In [1]: import numpy as np

In [2]: np.set_printoptions(suppress=True, linewidth=160)

In [3]: J = np.minimum.outer(np.arange(1, 8), np.arange(1, 8)) * 5

In [4]: J
Out[4]: 
array([[ 5,  5,  5,  5,  5,  5,  5],
       [ 5, 10, 10, 10, 10, 10, 10],
       [ 5, 10, 15, 15, 15, 15, 15],
       [ 5, 10, 15, 20, 20, 20, 20],
       [ 5, 10, 15, 20, 25, 25, 25],
       [ 5, 10, 15, 20, 25, 30, 30],
       [ 5, 10, 15, 20, 25, 30, 35]])

In [5]: x0 = np.ones(7)

In [6]: for _ in range(3):
   ...:     x0 = J @ x0
   ...:     x0 /= np.linalg.norm(x0)
   ...:     print(round(x0 @ J @ x0, 2))
   ...: 
114.26
114.4
114.4

In [7]: round(float(np.linalg.eigvalsh(J)[-1]), 2)
Out[7]: 114.4

In [8]: x0.round(2)
Out[8]: array([0.11, 0.21, 0.3 , 0.38, 0.45, 0.49, 0.51])

In [9]: X = np.load("layer15.npy")

In [10]: X
Out[10]: 
array([[ 1,  0,  0,  0,  0,  0,  0],
       [ 1,  1,  0,  0,  0,  0,  0],
       [ 1,  1,  1,  0,  0,  0,  0],
       [ 0,  0,  2,  1,  0,  0,  0],
       [ 0,  0,  1,  0,  1,  0,  0],
       [-1,  1,  0, -2,  0,  1,  0],
       [ 1,  0,  1, -2, -1, -2,  1]])

In [11]: x0 = np.array([2, -2, 2, 2, -2, 0, -1])

In [12]: target = X @ x0

In [13]: target
Out[13]: array([ 2,  0,  2,  6,  0, -8,  1])

In [14]: np.round(np.linalg.solve(X, target), 2) + 0
Out[14]: array([ 2., -2.,  2.,  2., -2.,  0., -1.])

In [15]: np.round(np.linalg.solve(X, target + X[:, 0]), 2) + 0
Out[15]: array([ 3., -2.,  2.,  2., -2.,  0., -1.])

In [16]: np.round(np.linalg.solve(X, 4 * target), 2) + 0
Out[16]: array([ 8., -8.,  8.,  8., -8.,  0., -4.])

In [17]: M2 = X / np.sqrt((X ** 2).mean(axis=1, keepdims=True))

In [18]: M2[6].round(2)
Out[18]: array([ 0.76,  0.  ,  0.76, -1.53, -0.76, -1.53,  0.76])

In [19]: np.linalg.matrix_rank(X - X.mean(axis=1, keepdims=True))
Out[19]: np.int64(6)

In [20]: np.linalg.matrix_rank(M2) == np.linalg.matrix_rank(X)
Out[20]: np.True_

In [21]: x0 = np.array([-2, 0, 1, -2, 1, -1, -2])

In [22]: h1 = np.maximum(X @ x0, 0)

In [23]: X.T @ h1
Out[23]: array([ -3,   5,   4, -14,   0,   1,   2])

In [24]: np.maximum(X @ x0, 0) - np.maximum(-X @ x0, 0)
Out[24]: array([-2, -2, -1,  0,  2,  5,  2])

In [25]: X * (h1 > 1e-9)[:, None]
Out[25]: 
array([[ 0,  0,  0,  0,  0,  0,  0],
       [ 0,  0,  0,  0,  0,  0,  0],
       [ 0,  0,  0,  0,  0,  0,  0],
       [ 0,  0,  0,  0,  0,  0,  0],
       [ 0,  0,  1,  0,  1,  0,  0],
       [-1,  1,  0, -2,  0,  1,  0],
       [ 1,  0,  1, -2, -1, -2,  1]])

In [26]: W0 = np.loadtxt("data.csv", delimiter=",")

In [27]: W0
Out[27]: 
array([[ 0., -2.,  0., -3., -4.],
       [ 2.,  0., -1., -2.,  2.],
       [ 0.,  1.,  0., -4., -3.],
       [ 3.,  2.,  4.,  0.,  4.],
       [ 4., -2.,  3., -4.,  0.]])

In [28]: np.round(np.linalg.matrix_power(W0, 4), 2)
Out[28]: 
array([[ 1985.,   -32.,  1630., -1400.,  1066.],
       [  -32.,   446.,   116.,   860.,   950.],
       [ 1630.,   116.,  1460.,  -850.,  1172.],
       [-1400.,   860.,  -850.,  3025.,  1470.],
       [ 1066.,   950.,  1172.,  1470.,  3046.]])

In [29]: assert W0 == W0.T
Traceback (most recent call last):
  Cell In[29], line 1
    assert W0 == W0.T
ValueError: The truth value of an array with more than one element is ambiguous. Use a.any() or a.all()


In [30]: np.trace(W0)
Out[30]: np.float64(0.0)

In [31]: round(np.abs(np.linalg.eigvals(W0)).max(), 2)
Out[31]: np.float64(8.37)

In [32]: np.allclose(W0 @ W0.T, W0.T @ W0)
Out[32]: True

In [33]: np.linalg.determinant(W0)
Traceback (most recent call last):
  Cell In[33], line 1
    np.linalg.determinant(W0)
AttributeError: module 'numpy.linalg' has no attribute 'determinant'


In [34]: np.round(np.linalg.norm(W0, axis=0), 2)
Out[34]: array([5.39, 3.61, 5.1 , 6.71, 6.71])

In [35]: np.round(np.linalg.norm(W0, axis=1), 2)
Out[35]: array([5.39, 3.61, 5.1 , 6.71, 6.71])

In [36]: np.linalg.norm(W0, axis=1).argmax()
Out[36]: np.int64(3)

In [37]: round(float(np.linalg.norm(W0[3] - W0[4])), 2)
Out[37]: 7.07

In [38]: t3 = np.stack([W0, -1 * W0, W0[::-1]])

In [39]: np.linalg.matrix_rank(t3.reshape(3, -1))
Out[39]: np.int64(2)

In [40]: np.round(np.linalg.norm(t3, axis=(1, 2)), 2)
Out[40]: array([12.57, 12.57, 12.57])

In [41]: rank = np.linalg.matrix_rank(W0)

In [42]: rank
Out[42]: np.int64(4)

In [43]: ns = np.linalg.svd(W0)[2][rank:].T

In [44]: np.round(W0 @ ns, 2) + 0
Out[44]: 
array([[0.],
       [0.],
       [0.],
       [0.],
       [0.]])

In [45]: np.round(ns[:, 0] / ns[np.abs(ns[:, 0]).round(6).argmax(), 0], 2)
Out[45]: array([ 1.  ,  0.39, -0.33,  0.56, -0.61])

In [46]: np.linalg.matrix_rank(W0.T @ W0), np.linalg.matrix_rank(W0 @ W0.T)
Out[46]: (np.int64(4), np.int64(4))

In [47]: np.allclose(W0 @ ns, 0)
Out[47]: True

In [48]: left, sigma, vt = np.linalg.svd(W0)

In [49]: np.argmax(sigma[:-1] / (sigma[1:] + 1e-6)) + 1
Out[49]: np.int64(4)

In [50]: M2 = left[:, :4] @ np.diag(sigma[:4]) @ vt[:4]

In [51]: round(float(np.linalg.norm(W0 - M2) / np.linalg.norm(W0)), 2)
Out[51]: 0.0

In [52]: np.linalg.matrix_rank(W0, rtol=0.05)
Out[52]: np.int64(4)

In [53]: M2.round(2) + 0
Out[53]: 
array([[ 0., -2.,  0., -3., -4.],
       [ 2.,  0., -1., -2.,  2.],
       [ 0.,  1.,  0., -4., -3.],
       [ 3.,  2.,  4.,  0.,  4.],
       [ 4., -2.,  3., -4.,  0.]])

In [54]: M2 = np.array([[8, -6, -7, 7],
    ...:     [8, 2, 4, -1],
    ...:     [0, 7, -1, 5],
    ...:     [8, 5, -1, -9],
    ...:     [-8, 1, 9, -2],
    ...:     [9, -4, 8, 7],
    ...:     [9, 9, -8, 2],
    ...:     [-4, -1, 7, 9]])

In [55]: W2 = np.array([[7, -4, -2, 3, -8, 0],
    ...:     [8, 8, 5, 5, 8, 7],
    ...:     [-4, 6, 7, -7, -9, 3],
    ...:     [-8, -1, -8, 4, -9, -8]])

In [56]: rng = np.random.default_rng(9816)

In [57]: mat = M2 @ W2 + 0.05 * rng.normal(size=(8, 6))

In [58]: mat.round(2)
Out[58]: 
array([[ -20.03, -128.95, -151.01,   71.1 , -112.02, -119.02],
       [  64.03,    8.97,   29.94,    1.93,  -75.  ,   33.97],
       [  19.88,   44.99,  -11.97,   62.  ,   19.99,    5.99],
       [ 171.99,   10.99,   74.05,   19.96,   65.99,  103.95],
       [ -68.02,   95.91,  100.  ,  -89.98,    8.92,   49.94],
       [ -56.98,  -27.1 ,  -38.01,  -21.03, -239.04,  -60.04],
       [ 151.08,  -13.96,  -45.1 ,  136.02,   54.04,   23.04],
       [-135.94,   40.93,  -20.02,  -29.99, -120.02,  -57.94]])

In [59]: round(np.linalg.norm(mat, 2) / np.linalg.norm(mat), 2)
Out[59]: np.float64(0.74)

In [60]: np.linalg.matrix_rank(mat, rtol=0.1)
Out[60]: np.int64(4)

In [61]: np.argsort(-np.linalg.norm(mat, axis=0).round(6), kind="stable")[:3]
Out[61]: array([4, 0, 2])

In [62]: x0 = np.array([2, -1, -2, 2, 1, 1])

In [63]: np.round((mat * x0).sum(axis=1), 2)
Out[63]: array([ 302.07,   22.03,  168.72,  394.75, -553.07, -352.  ,  755.46, -510.72])

In [64]: np.sign((mat @ x0).round(6))
Out[64]: array([ 1.,  1.,  1.,  1., -1., -1.,  1., -1.])

In [65]: (mat @ x0).argmax()
Out[65]: np.int64(6)

In [66]: np.round(mat @ x0, 2)
Out[66]: array([ 302.07,   22.03,  168.72,  394.75, -553.07, -352.  ,  755.46, -510.72])

In [67]: np.round(np.einsum("ij,j->i", mat, x0), 2)
Out[67]: array([ 302.07,   22.03,  168.72,  394.75, -553.07, -352.  ,  755.46, -510.72])

In [68]: np.linalg.norm(mat @ x0) <= np.linalg.norm(mat, 2) * np.linalg.norm(x0) + 1e-9
Out[68]: np.True_

In [69]: left, sigma, vt = np.linalg.svd(W0)

In [70]: V = vt[:(sigma > 1e-8).sum()]

In [71]: x0 = W0[2] + -2 * W0[4] + rng.integers(2) * np.eye(5)[1]

In [72]: x0
Out[72]: array([-8.,  5., -6.,  4., -3.])

In [73]: round(np.linalg.norm(x0 - V.T @ V @ x0), 2)
Out[73]: np.float64(0.0)

In [74]: np.linalg.matrix_rank(np.vstack([W0, x0]))
Out[74]: np.int64(4)

In [75]: A = np.load("block15.npy")

In [76]: A.round(2)
Out[76]: 
array([[ 1.  ,  0.  ,  0.  ,  0.  ,  0.  ,  0.  ,  0.  ,  0.  ,  0.  ,  0.  ],
       [ 0.  ,  1.  ,  0.  ,  0.  ,  0.  ,  0.  ,  0.  ,  0.  ,  0.  ,  0.  ],
       [ 0.  ,  0.  ,  0.5 ,  0.  ,  0.  ,  0.  ,  0.  ,  0.  ,  0.  ,  0.87],
       [ 0.  ,  0.  ,  0.  ,  1.  ,  0.  ,  0.  ,  0.  ,  0.  ,  0.  ,  0.  ],
       [ 0.  ,  0.  ,  0.  ,  0.  ,  1.  ,  0.  ,  0.  ,  0.  ,  0.  ,  0.  ],
       [ 0.  ,  0.  ,  0.  ,  0.  ,  0.  ,  1.  ,  0.  ,  0.  ,  0.  ,  0.  ],
       [ 0.  ,  0.  ,  0.  ,  0.  ,  0.  ,  0.  ,  1.  ,  0.  ,  0.  ,  0.  ],
       [ 0.  ,  0.  ,  0.  ,  0.  ,  0.  ,  0.  ,  0.  ,  1.  ,  0.  ,  0.  ],
       [ 0.  ,  0.  ,  0.  ,  0.  ,  0.  ,  0.  ,  0.  ,  0.  ,  1.  ,  0.  ],
       [ 0.  ,  0.  , -0.87,  0.  ,  0.  ,  0.  ,  0.  ,  0.  ,  0.  ,  0.5 ]])

In [77]: lab = rng.permutation(10)

In [78]: lab
Out[78]: array([8, 5, 9, 7, 0, 6, 1, 4, 2, 3])

In [79]: M2 = A[lab][:, lab]

In [80]: np.round(np.diag(M2), 2)
Out[80]: array([1. , 1. , 0.5, 1. , 1. , 1. , 1. , 1. , 0.5, 1. ])

In [81]: M2.round(2)
Out[81]: 
array([[ 1.  ,  0.  ,  0.  ,  0.  ,  0.  ,  0.  ,  0.  ,  0.  ,  0.  ,  0.  ],
       [ 0.  ,  1.  ,  0.  ,  0.  ,  0.  ,  0.  ,  0.  ,  0.  ,  0.  ,  0.  ],
       [ 0.  ,  0.  ,  0.5 ,  0.  ,  0.  ,  0.  ,  0.  ,  0.  , -0.87,  0.  ],
       [ 0.  ,  0.  ,  0.  ,  1.  ,  0.  ,  0.  ,  0.  ,  0.  ,  0.  ,  0.  ],
       [ 0.  ,  0.  ,  0.  ,  0.  ,  1.  ,  0.  ,  0.  ,  0.  ,  0.  ,  0.  ],
       [ 0.  ,  0.  ,  0.  ,  0.  ,  0.  ,  1.  ,  0.  ,  0.  ,  0.  ,  0.  ],
       [ 0.  ,  0.  ,  0.  ,  0.  ,  0.  ,  0.  ,  1.  ,  0.  ,  0.  ,  0.  ],
       [ 0.  ,  0.  ,  0.  ,  0.  ,  0.  ,  0.  ,  0.  ,  1.  ,  0.  ,  0.  ],
       [ 0.  ,  0.  ,  0.87,  0.  ,  0.  ,  0.  ,  0.  ,  0.  ,  0.5 ,  0.  ],
       [ 0.  ,  0.  ,  0.  ,  0.  ,  0.  ,  0.  ,  0.  ,  0.  ,  0.  ,  1.  ]])
